$ python3 -q
>>> import numpy as np
>>> import numpy.linalg as la
>>> np.set_printoptions(precision=4, suppress=True, linewidth=100, legacy="1.25")
>>> tidy = lambda a: np.round(a, 4) + 0
>>> arr = np.array([[2, -4, 1, 2, 0],
...     [-3, 6, -2, -2, 3],
...     [2, -4, 1, 3, 0],
...     [2, -4, 3, 3, 0],
...     [0, 0, -1, 1, -3]])
>>> la.lstsq(arr[:-1].T, arr[-1])[2]
4
>>> np.abs(np.diag(la.qr(arr)[1])) > 1e-9
array([ True, False,  True,  True,  True])
>>> np.unique(arr.round(6), axis=0).shape
(5, 5)
>>> tidy(np.trace(la.pinv(arr) @ arr))
4.0
>>> mat = np.load("x.npy")
>>> mat
array([[ 1,  0,  0,  0],
       [-3,  1,  0,  0],
       [ 3,  3,  1,  0],
       [ 3,  1, -3,  1]])
>>> tidy(np.abs(la.svd(mat)[2][-1]))
array([0.0215, 0.0696, 0.2748, 0.9588])
>>> tidy(la.norm(mat, 2) / la.norm(mat))
0.8202
>>> [round(float(x), 4) for x in la.svd(mat, compute_uv=False)[:3]]
[5.7998, 3.2702, 2.3806]
>>> np.argsort(-la.norm(mat, axis=0).round(6), kind="stable")[:3]
array([0, 1, 2])
>>> round(np.log10(la.cond(mat)))
2
>>> x = np.array([0, 0, 2, 1])
>>> y = mat @ x
>>> b, lr = np.zeros(4), 1 / la.norm(mat, 2) ** 2
>>> for i in range(30):
...     b -= lr * mat.T @ (mat @ b - y)
...     if i % 10 == 0: print(i, round(la.norm(mat @ b - y), 4))
... 
0 3.4936
10 0.2624
20 0.0519
>>> tidy(la.cond(mat))
261.8736
>>> tidy(b)
array([ 0.031 ,  0.1072,  1.5842, -0.4448])
>>> data = np.load("mat.npy")
>>> tidy(data)
array([[ 0.1667, -0.5   , -0.8333, -0.1667],
       [-0.5   ,  0.7   , -0.5   , -0.1   ],
       [-0.8333, -0.5   ,  0.1667, -0.1667],
       [-0.1667, -0.1   , -0.1667,  0.9667]])
>>> ev, evecs = la.eig(data)
>>> tidy(ev)
array([ 1., -1.,  1.,  1.])
>>> tidy(np.prod(ev))
-1.0
>>> tidy(data @ evecs[:, 0] - ev[0] * evecs[:, 0])
array([0., 0., 0., 0.])
>>> tidy(np.sort(la.eigvals(data @ data)))
array([1., 1., 1., 1.])
>>> tidy(np.sort(la.eigvals(la.inv(data))))
array([-1.,  1.,  1.,  1.])
>>> q, evecs = la.qr(data[:, :1])[0], la.qr(data[:, 1:])[0]
>>> sv = la.svd(q.T @ evecs, compute_uv=False)
>>> tidy(la.norm(q @ q.T - evecs @ evecs.T, 2))
1.0
>>> tidy(np.degrees(np.arccos(sv.clip(0, 1))))
array([90.])
>>> (sv > 0.9).sum()
0
>>> r0 = np.array([2, 2, 0])
>>> tidy(np.polyval(r0, data[2]))
array([-0.2778, -0.5   ,  0.3889, -0.2778])
>>> tidy(np.cross(data[2, :3], data[3, :3]))
array([ 0.1   , -0.1667,  0.    ])
>>> ev, evecs = la.eigh(data)
>>> x = np.array([-9, 7, -3, -5])
>>> tidy(la.eigvalsh(data[1:, 1:]))
array([-0.1667,  1.    ,  1.    ])
>>> tidy(x @ data @ x / (x @ x)), ev[0], ev[-1]
(0.6065, -1.0, 1.0)
>>> tidy(evecs * np.abs(ev) @ evecs.T)
array([[1., 0., 0., 0.],
       [0., 1., 0., 0.],
       [0., 0., 1., 0.],
       [0., 0., 0., 1.]])
>>> Y = np.array([[1, -3, 0], [-2, 3, -3], [2, 2, -3]])
>>> K = Y + Y.T
>>> K
array([[ 2, -5,  2],
       [-5,  6, -1],
       [ 2, -1, -6]])
>>> Y = K[0, 0] * K[1:] - np.outer(K[1:, 0], K[0])
>>> Y
array([[  0, -13,   8],
       [  0,   8, -16]])
>>> K[:, 0] / K[0, 0]
array([ 1. , -2.5,  1. ])
>>> left, sv, Vh = la.svd(arr)
>>> np.argmax(sv[:-1] / (sv[1:] + 1e-6)) + 1
4
>>> Y = left[:, :4] @ np.diag(sv[:4]) @ Vh[:4]
>>> tidy(la.norm(arr - Y, 2)), tidy(sv[4])
(0.0, 0.0)
>>> la.matrix_rank(arr, rtol=0.05)
4
>>> tidy(np.abs(arr - Y).max())
0.0
>>> rng = np.random.default_rng(92208)
>>> labels = rng.permutation(3)
>>> Y = K[:, labels] * rng.choice([-1, 1], 3)
>>> Y
array([[ 2, -2, -5],
       [-1,  5,  6],
       [-6, -2, -1]])
>>> left, _, Vh = la.svd(K.T @ Y)
>>> tidy(left @ Vh)
array([[ 0., -1.,  0.],
       [ 0.,  0.,  1.],
       [ 1.,  0.,  0.]])
>>> labels
array([2, 0, 1])
>>> ev, evecs = la.eigh(K)
>>> x = np.array([3, -3, -2])
>>> tidy(x @ K @ x / (x @ x)), tidy(ev[0]), tidy(ev[-1])
(4.6364, -6.4754, 9.63)
>>> tidy(la.eigvalsh(K[1:, 1:]))
array([-6.0828,  6.0828])
>>> x @ K @ x
102
>>> J = np.load("block12.npy")
>>> J
array([[1, 0, 0, 0],
       [0, 1, 0, 0],
       [0, 0, 0, 1],
       [0, 0, 1, 0]])
>>> x = np.array([2, 2, 0, 3])
>>> h1 = np.maximum(J @ x, 0)
>>> np.flatnonzero(h1 > 1e-9)
array([0, 1, 2])
>>> tidy(np.tanh(J @ x))
array([0.964 , 0.964 , 0.9951, 0.    ])
>>> J * (h1 > 1e-9)[:, None]
array([[1, 0, 0, 0],
       [0, 1, 0, 0],
       [0, 0, 0, 1],
       [0, 0, 0, 0]])
>>> h1
array([2, 2, 3, 0])
>>> np.maximum(J @ x, 0) - np.maximum(-J @ x, 0)
array([2, 2, 3, 0])
>>> tidy(np.sort(la.eigvals(J).real))
array([-1.,  1.,  1.,  1.])
>>> (J != 0).astype(int)
array([[1, 0, 0, 0],
       [0, 1, 0, 0],
       [0, 0, 0, 1],
       [0, 0, 1, 0]])
